In [1]: import numpy as np

In [2]: import numpy.linalg as la

In [3]: np.set_printoptions(precision=3, suppress=True, linewidth=160)

In [4]: K = np.loadtxt("out6.csv", delimiter=",")

In [5]: K
Out[5]: 
array([[-1.7, -0.4,  1.5, -0.7, -1.6, -0.1, -0.2, -4.5,  1. , -1.1,  0.1,  1.9, -0.2,  0.3],
       [-1.2,  0.2,  0.1,  1.8,  0.1,  0. , -0.1, -3.9, -1.4,  0.8, -1. , -0.2, -0.7,  2.2],
       [-0.1,  0.3, -0.8,  0.4,  1.7,  0.3, -1.1, -0.6,  1.1,  0.3, -0.1,  0. , -1.9,  0.6],
       [-0.8,  0.2,  0.2, -0.2,  2. , -0.1, -1.3, -3. ,  2.3,  1.3, -0.6, -0.6,  1. , -0.8],
       [ 0.2,  0.3,  2.4,  0.7, -0.5,  0.9, -0.7,  1.8,  0.8, -1.9,  2.2,  0.4,  1.2,  0.1],
       [ 0.4,  1. ,  0.1, -0.2,  0.6,  0. ,  0.5, -3.6,  2. , -0.3,  0.6, -2.1,  1.2,  1.2],
       [-0.3,  0. ,  0.2,  0. ,  0.7, -0.8,  0.7,  3.9,  1.6, -0.8,  1.1, -0.1, -0.5,  0.5]])

In [6]: other = K / la.norm(K, axis=1)
---------------------------------------------------------------------------
ValueError                                Traceback (most recent call last)
Cell In[6], line 1
----> 1 other = K / la.norm(K, axis=1)

ValueError: operands could not be broadcast together with shapes (7,14) (7,) 

In [7]: other = K / la.norm(K, axis=1, keepdims=True)

In [8]: G = other @ other.T

In [9]: G[3]
Out[9]: array([ 0.393,  0.327,  0.435,  1.   , -0.275,  0.649, -0.417])

In [10]: np.round(np.degrees(np.arccos(np.clip(G[3, 2], -1, 1))), 3)
Out[10]: np.float64(64.199)

In [11]: (G - 2 * np.eye(7)).round(6).argmax(axis=1)
Out[11]: array([1, 0, 3, 5, 6, 3, 4])

In [12]: def softmax(z):
    ...:     e = np.exp(z - z.max(axis=-1, keepdims=True))
    ...:     return e / e.sum(axis=-1, keepdims=True)
    ...: 

In [13]: softmax(K).sum(axis=1)
Out[13]: array([1., 1., 1., 1., 1., 1., 1.])

In [14]: np.round(softmax(10 * K[1]), 3) + 0
Out[14]: array([0.   , 0.   , 0.   , 0.018, 0.   , 0.   , 0.   , 0.   , 0.   , 0.   , 0.   , 0.   , 0.   , 0.982])

In [15]: S = K @ K.T / np.sqrt(14)

In [16]: softmax(S).round(6).argmax(axis=1)
Out[16]: array([0, 1, 2, 3, 4, 5, 6])

In [17]: T = np.stack([K, 4 * K, K[::-1]])

In [18]: np.einsum("bij,cij->bc", T, T)
Out[18]: 
array([[ 169.34,  677.36,    9.08],
       [ 677.36, 2709.44,   36.32],
       [   9.08,   36.32,  169.34]])

In [19]: la.matrix_rank(T.reshape(3, -1))
Out[19]: np.int64(2)

In [20]: la.norm(T, axis=(1, 2))
Out[20]: array([13.013, 52.052, 13.013])

In [21]: (T @ K.T).shape
Out[21]: (3, 7, 7)

In [22]: t = np.radians(45)

In [23]: R = np.eye(14)

In [24]: R[1, 1] = R[9, 9] = np.cos(t)

In [25]: R[1, 9], R[9, 1] = -np.sin(t), np.sin(t)

In [26]: other = K @ R.T

In [27]: np.allclose(la.norm(K, axis=1), la.norm(other, axis=1))
Out[27]: True

In [28]: la.svd(K, compute_uv=False), la.svd(other, compute_uv=False)
Out[28]: 
(array([9.153, 5.281, 5.028, 3.462, 3.322, 2.538, 1.716]),
 array([9.153, 5.281, 5.028, 3.462, 3.322, 2.538, 1.716]))

In [29]: np.abs(other - K).max(axis=0)
Out[29]: array([0.   , 1.256, 0.   , 0.   , 0.   , 0.   , 0.   , 0.   , 0.   , 0.795, 0.   , 0.   , 0.   , 0.   ])

In [30]: other.round(3) + 0
Out[30]: 
array([[-1.7  ,  0.495,  1.5  , -0.7  , -1.6  , -0.1  , -0.2  , -4.5  ,  1.   , -1.061,  0.1  ,  1.9  , -0.2  ,  0.3  ],
       [-1.2  , -0.424,  0.1  ,  1.8  ,  0.1  ,  0.   , -0.1  , -3.9  , -1.4  ,  0.707, -1.   , -0.2  , -0.7  ,  2.2  ],
       [-0.1  ,  0.   , -0.8  ,  0.4  ,  1.7  ,  0.3  , -1.1  , -0.6  ,  1.1  ,  0.424, -0.1  ,  0.   , -1.9  ,  0.6  ],
       [-0.8  , -0.778,  0.2  , -0.2  ,  2.   , -0.1  , -1.3  , -3.   ,  2.3  ,  1.061, -0.6  , -0.6  ,  1.   , -0.8  ],
       [ 0.2  ,  1.556,  2.4  ,  0.7  , -0.5  ,  0.9  , -0.7  ,  1.8  ,  0.8  , -1.131,  2.2  ,  0.4  ,  1.2  ,  0.1  ],
       [ 0.4  ,  0.919,  0.1  , -0.2  ,  0.6  ,  0.   ,  0.5  , -3.6  ,  2.   ,  0.495,  0.6  , -2.1  ,  1.2  ,  1.2  ],
       [-0.3  ,  0.566,  0.2  ,  0.   ,  0.7  , -0.8  ,  0.7  ,  3.9  ,  1.6  , -0.566,  1.1  , -0.1  , -0.5  ,  0.5  ]])

In [31]: r0, r1 = K[3], K[6]

In [32]: r0 @ r1
Out[32]: np.float64(-9.71)

In [33]: p = (r0 @ r1) / (r0 @ r0) * r0

In [34]: round(float((r1 - p) @ r0), 3)
Out[34]: 0.0

In [35]: p
Out[35]: array([ 0.313, -0.078, -0.078,  0.078, -0.783,  0.039,  0.509,  1.175, -0.901, -0.509,  0.235,  0.235, -0.392,  0.313])

In [36]: round(la.norm(r0 + r1) ** 2 + la.norm(r0 - r1) ** 2, 3)
Out[36]: np.float64(93.36)

In [37]: feats = np.load("arr.npy")

In [38]: feats
Out[38]: 
array([[5., 1., 0., 0., 0., 0., 0., 0., 0., 0.],
       [0., 5., 1., 0., 0., 0., 0., 0., 0., 0.],
       [0., 0., 5., 1., 0., 0., 0., 0., 0., 0.],
       [0., 0., 0., 5., 1., 0., 0., 0., 0., 0.],
       [0., 0., 0., 0., 5., 1., 0., 0., 0., 0.],
       [0., 0., 0., 0., 0., 5., 1., 0., 0., 0.],
       [0., 0., 0., 0., 0., 0., 5., 1., 0., 0.],
       [0., 0., 0., 0., 0., 0., 0., 5., 1., 0.],
       [0., 0., 0., 0., 0., 0., 0., 0., 5., 1.],
       [0., 0., 0., 0., 0., 0., 0., 0., 0., 5.]])

In [39]: other = feats / np.sqrt((feats ** 2).mean(axis=1, keepdims=True))

In [40]: feats - feats.mean(axis=1, keepdims=True)
Out[40]: 
array([[ 4.4,  0.4, -0.6, -0.6, -0.6, -0.6, -0.6, -0.6, -0.6, -0.6],
       [-0.6,  4.4,  0.4, -0.6, -0.6, -0.6, -0.6, -0.6, -0.6, -0.6],
       [-0.6, -0.6,  4.4,  0.4, -0.6, -0.6, -0.6, -0.6, -0.6, -0.6],
       [-0.6, -0.6, -0.6,  4.4,  0.4, -0.6, -0.6, -0.6, -0.6, -0.6],
       [-0.6, -0.6, -0.6, -0.6,  4.4,  0.4, -0.6, -0.6, -0.6, -0.6],
       [-0.6, -0.6, -0.6, -0.6, -0.6,  4.4,  0.4, -0.6, -0.6, -0.6],
       [-0.6, -0.6, -0.6, -0.6, -0.6, -0.6,  4.4,  0.4, -0.6, -0.6],
       [-0.6, -0.6, -0.6, -0.6, -0.6, -0.6, -0.6,  4.4,  0.4, -0.6],
       [-0.6, -0.6, -0.6, -0.6, -0.6, -0.6, -0.6, -0.6,  4.4,  0.4],
       [-0.5, -0.5, -0.5, -0.5, -0.5, -0.5, -0.5, -0.5, -0.5,  4.5]])

In [41]: la.matrix_rank(feats - feats.mean(axis=1, keepdims=True))
Out[41]: np.int64(9)

In [42]: la.norm(other, axis=1)
Out[42]: array([3.162, 3.162, 3.162, 3.162, 3.162, 3.162, 3.162, 3.162, 3.162, 3.162])

In [43]: vec = np.array([6, 1, 0, 3, 6, 1, -6, -3, 5, 4, 1, -9, -7, 9])

In [44]: a = np.maximum(K @ vec, 0)

In [45]: a
Out[45]: array([ 0. , 33. , 45.1, 30.8,  0. , 44.9,  0.5])

In [46]: K * (a > 1e-9)[:, None]
Out[46]: 
array([[-0. , -0. ,  0. , -0. , -0. , -0. , -0. , -0. ,  0. , -0. ,  0. ,  0. , -0. ,  0. ],
       [-1.2,  0.2,  0.1,  1.8,  0.1,  0. , -0.1, -3.9, -1.4,  0.8, -1. , -0.2, -0.7,  2.2],
       [-0.1,  0.3, -0.8,  0.4,  1.7,  0.3, -1.1, -0.6,  1.1,  0.3, -0.1,  0. , -1.9,  0.6],
       [-0.8,  0.2,  0.2, -0.2,  2. , -0.1, -1.3, -3. ,  2.3,  1.3, -0.6, -0.6,  1. , -0.8],
       [ 0. ,  0. ,  0. ,  0. , -0. ,  0. , -0. ,  0. ,  0. , -0. ,  0. ,  0. ,  0. ,  0. ],
       [ 0.4,  1. ,  0.1, -0.2,  0.6,  0. ,  0.5, -3.6,  2. , -0.3,  0.6, -2.1,  1.2,  1.2],
       [-0.3,  0. ,  0.2,  0. ,  0.7, -0.8,  0.7,  3.9,  1.6, -0.8,  1.1, -0.1, -0.5,  0.5]])

In [47]: rng = np.random.default_rng(3300)

In [48]: other = feats + rng.integers(-2, 3, (10, 6)) @ rng.integers(-2, 3, (6, 10))

In [49]: other
Out[49]: 
array([[  7.,   6.,  -5.,   5.,  -2.,  -1.,  -3.,   6.,   3.,   3.],
       [ -4.,  -7.,   0.,  -3.,  -1.,   4.,  -6.,  -4.,  -6.,  -9.],
       [ -3.,  -2.,   9.,   1.,   4.,  -1.,   3.,   0.,  -2.,  -3.],
       [  7.,  -3.,  -2.,   9.,  -2.,   6.,  -4., -10.,   1.,   3.],
       [  0.,   6.,  12.,  -4.,  18., -12.,   5.,   4.,  -1.,   2.],
       [  5.,   8.,  -5.,   1.,  -6.,   5.,   1.,   2.,   6.,   8.],
       [ -7.,  -4.,   3.,   4.,  -2.,   2.,  14.,   3.,   3.,  -4.],
       [ -7.,  -2.,  -3.,   0.,   0.,   6.,   3.,   7.,  -4.,  -6.],
       [  2.,   1.,   7., -10.,   7.,  -4.,   1.,  -6.,   0.,   2.],
       [ -3.,  -1.,   9.,  -1.,   7.,  -7.,   5.,   2.,   0.,   3.]])

In [50]: la.matrix_rank(other - feats, tol=1e-8)
Out[50]: np.int64(6)

In [51]: np.round(la.svd(other - feats, compute_uv=False), 3) + 0
Out[51]: array([33.364, 27.705, 20.065, 11.852,  8.984,  5.96 ,  0.   ,  0.   ,  0.   ,  0.   ])

In [52]: E = np.load("case11.npy")

In [53]: E
Out[53]: 
array([[ -9,   7,  18, -14],
       [  4,   5,  -8, -10],
       [  0,   0,   9,  -7],
       [  0,   0,  -4,  -5]])

In [54]: q = E.astype(float).copy()

In [55]: for j in range(4):
    ...:     q[:, j] -= q[:, :j] @ (q[:, :j].T @ q[:, j])
    ...:     q[:, j] /= la.norm(q[:, j])
    ...: 

In [56]: np.round(q.T @ E, 3) + 0
Out[56]: 
array([[  9.849,  -4.366, -19.698,   8.732],
       [  0.   ,   7.412,   0.   , -14.824],
       [  0.   ,   0.   ,   9.849,  -4.366],
       [  0.   ,   0.   ,   0.   ,   7.412]])

In [57]: mat = np.loadtxt("block0.csv", delimiter=",")

In [58]: mat
Out[58]: 
array([[0.667, 0.   , 0.   , 0.   , 0.   , 0.333],
       [0.333, 0.333, 0.333, 0.   , 0.   , 0.   ],
       [0.   , 0.   , 0.5  , 0.5  , 0.   , 0.   ],
       [0.   , 0.5  , 0.   , 0.5  , 0.   , 0.   ],
       [0.333, 0.   , 0.   , 0.333, 0.333, 0.   ],
       [0.   , 0.   , 0.5  , 0.   , 0.   , 0.5  ]])

In [59]: mat.shape
Out[59]: (6, 6)

In [60]: np.round(la.norm(mat), 3)
Out[60]: np.float64(1.65)

In [61]: mat.mean(axis=0)
Out[61]: array([0.222, 0.139, 0.222, 0.222, 0.056, 0.139])

In [62]: np.diff(mat, axis=0)
Out[62]: 
array([[-0.333,  0.333,  0.333,  0.   ,  0.   , -0.333],
       [-0.333, -0.333,  0.167,  0.5  ,  0.   ,  0.   ],
       [ 0.   ,  0.5  , -0.5  ,  0.   ,  0.   ,  0.   ],
       [ 0.333, -0.5  ,  0.   , -0.167,  0.333,  0.   ],
       [-0.333,  0.   ,  0.5  , -0.333, -0.333,  0.5  ]])

In [63]: la.rank(mat)
---------------------------------------------------------------------------
AttributeError                            Traceback (most recent call last)
Cell In[63], line 1
----> 1 la.rank(mat)

AttributeError: module 'numpy.linalg' has no attribute 'rank'

In [64]: arr = np.load("test14.npy")

In [65]: arr
Out[65]: 
array([[-2.999,  3.387,  3.986,  1.641,  0.579,  0.344,  5.765,  0.549,  0.092, -4.706, -5.464],
       [-2.087,  2.699,  4.186,  1.32 ,  0.952, -1.547,  6.464,  0.866, -0.368, -5.764, -4.68 ],
       [-2.576,  1.135,  3.771, -1.292,  1.998, -0.901,  6.775, -0.135,  1.193, -5.719, -6.712],
       [-2.571,  2.385,  2.413, -1.264,  2.197,  0.041,  6.2  , -0.491,  2.82 , -4.027, -7.25 ],
       [ 0.444,  2.847, -5.08 ,  0.206, -4.995,  0.805, -0.601, -2.084,  5.767,  5.323, -2.159],
       [ 2.133,  3.923, -4.813,  0.05 , -2.612,  2.83 , -1.107, -1.595,  5.577,  4.003, -2.367],
       [-1.517,  2.738,  4.302,  0.273, -0.826, -2.214,  5.089,  1.389, -0.075, -4.425, -5.32 ],
       [-0.729,  3.754, -2.738, -0.244, -4.524,  0.948, -1.347, -0.61 ,  5.128,  1.637, -2.369],
       [ 0.752,  4.02 , -4.751,  0.759, -4.413,  2.621, -0.479, -0.311,  4.865,  5.819, -1.299],
       [ 1.771,  4.634, -4.232,  0.701, -4.564,  3.831, -0.857, -1.346,  4.935,  3.846, -0.234],
       [-0.853,  1.114,  4.09 , -0.923,  0.735, -1.156,  5.226, -0.642,  2.447, -6.372, -5.81 ],
       [ 2.223,  3.382, -2.549,  3.045, -3.256,  1.632, -2.436, -1.963,  5.552,  5.419, -1.571],
       [ 2.695,  3.215, -3.19 , -0.72 , -3.491,  2.681, -0.477, -0.933,  5.234,  4.404, -1.008],
       [-1.116,  1.191,  4.101, -0.325,  1.957, -1.199,  4.912,  0.115, -0.678, -4.231, -4.609],
       [-3.082,  1.827,  4.898, -0.119,  1.217, -1.477,  6.236,  0.568,  0.181, -4.192, -5.858],
       [ 0.632,  3.878, -3.785,  1.614, -4.809,  2.818, -0.427, -1.613,  2.693,  2.949, -0.548],
       [-2.599,  2.254,  5.12 , -0.857,  1.089, -0.878,  5.513,  0.289, -1.764, -3.627, -4.289],
       [-2.665,  2.62 ,  4.536,  0.579,  0.52 , -0.38 ,  5.913, -1.355,  0.545, -4.757, -4.407],
       [ 1.867,  2.638, -3.066, -0.537, -6.029,  2.239, -1.112, -0.559,  4.897,  4.368, -1.868],
       [ 1.459,  4.688, -2.439,  0.302, -5.194,  1.54 , -1.467,  0.365,  6.582,  3.884, -0.508],
       [-1.197,  1.613,  3.665, -1.525, -0.41 , -2.302,  5.719, -1.861,  0.686, -5.959, -4.164],
       [-2.412,  4.598,  4.867, -1.005, -0.851,  0.278,  8.354, -0.766,  1.076, -3.953, -3.656],
       [ 0.225,  4.578, -4.048, -0.395, -3.783,  3.798, -0.532, -1.884,  4.883,  3.554,  0.162],
       [ 0.592,  5.37 , -3.704, -0.027, -4.657,  1.624, -0.888, -0.602,  5.736,  2.749,  1.035],
       [-0.925,  4.166,  2.842, -1.522,  2.87 , -0.275,  5.587, -0.554,  1.891, -4.991, -6.096],
       [ 0.667,  2.286, -3.576,  1.545, -3.513,  3.89 , -1.974, -1.595,  4.291,  3.322, -0.762],
       [ 1.234,  5.581, -4.745,  1.123, -4.108,  0.908, -2.764, -0.64 ,  5.584,  4.712,  0.714],
       [-1.836,  2.788,  3.184,  1.578,  1.972,  0.859,  7.135, -1.974,  0.9  , -4.818, -3.8  ],
       [ 0.864,  2.834,  4.688,  1.159, -0.068, -2.026,  4.692, -1.627, -0.031, -4.615, -5.096],
       [ 3.052,  3.832, -4.762,  0.847, -3.173,  1.933, -1.107, -1.178,  5.786,  5.713, -0.62 ],
       [-2.067,  3.753,  4.021, -0.884,  0.037, -0.952,  5.238, -0.777, -1.155, -3.551, -5.665],
       [ 0.558,  3.956, -4.005,  1.444, -3.634,  3.151, -3.54 , -2.033,  5.083,  2.573, -2.723],
       [ 0.505,  6.324, -2.875, -0.455, -4.089,  1.536, -0.465, -1.885,  7.63 ,  4.924, -1.36 ],
       [ 0.057,  3.302, -4.193, -1.659, -4.298,  4.678, -2.106, -1.926,  4.809,  3.873, -1.717],
       [ 0.65 ,  3.34 , -5.281,  0.404, -3.676,  1.504, -0.807, -0.999,  5.13 ,  2.115, -0.573],
       [-1.233,  3.506,  3.949,  1.418,  0.468, -1.354,  5.478, -0.416,  0.546, -3.626, -4.469],
       [-2.396,  3.19 ,  3.113,  0.481,  0.849, -1.506,  5.861, -1.373, -0.705, -1.976, -3.902],
       [ 0.035,  1.84 ,  4.932,  0.   , -0.31 , -2.343,  5.73 , -0.209,  0.777, -4.776, -5.527],
       [ 1.703,  5.349, -4.823, -0.242, -3.86 ,  3.827, -3.986,  0.142,  6.206,  2.874, -1.02 ],
       [-1.217,  3.229,  3.912, -0.318, -0.45 , -2.47 ,  7.276, -2.476,  0.891, -4.303, -7.265],
       [-2.229,  2.791,  5.601,  0.361, -1.636,  0.317,  5.476, -0.342, -0.88 , -3.341, -3.775]])

In [66]: G = np.cov(arr, rowvar=False)

In [67]: G.shape
Out[67]: (11, 11)

In [68]: np.argwhere(np.triu(np.abs(np.corrcoef(arr.T)) > 0.8, 1))
Out[68]: 
array([[ 0,  2],
       [ 0,  6],
       [ 0,  8],
       [ 0,  9],
       [ 2,  4],
       [ 2,  5],
       [ 2,  6],
       [ 2,  8],
       [ 2,  9],
       [ 2, 10],
       [ 4,  6],
       [ 4,  8],
       [ 4,  9],
       [ 4, 10],
       [ 5,  6],
       [ 5,  9],
       [ 6,  8],
       [ 6,  9],
       [ 6, 10],
       [ 8,  9],
       [ 9, 10]])

In [69]: np.polyfit(arr[:, 5], arr[:, 1], 1)
Out[69]: array([0.313, 3.12 ])
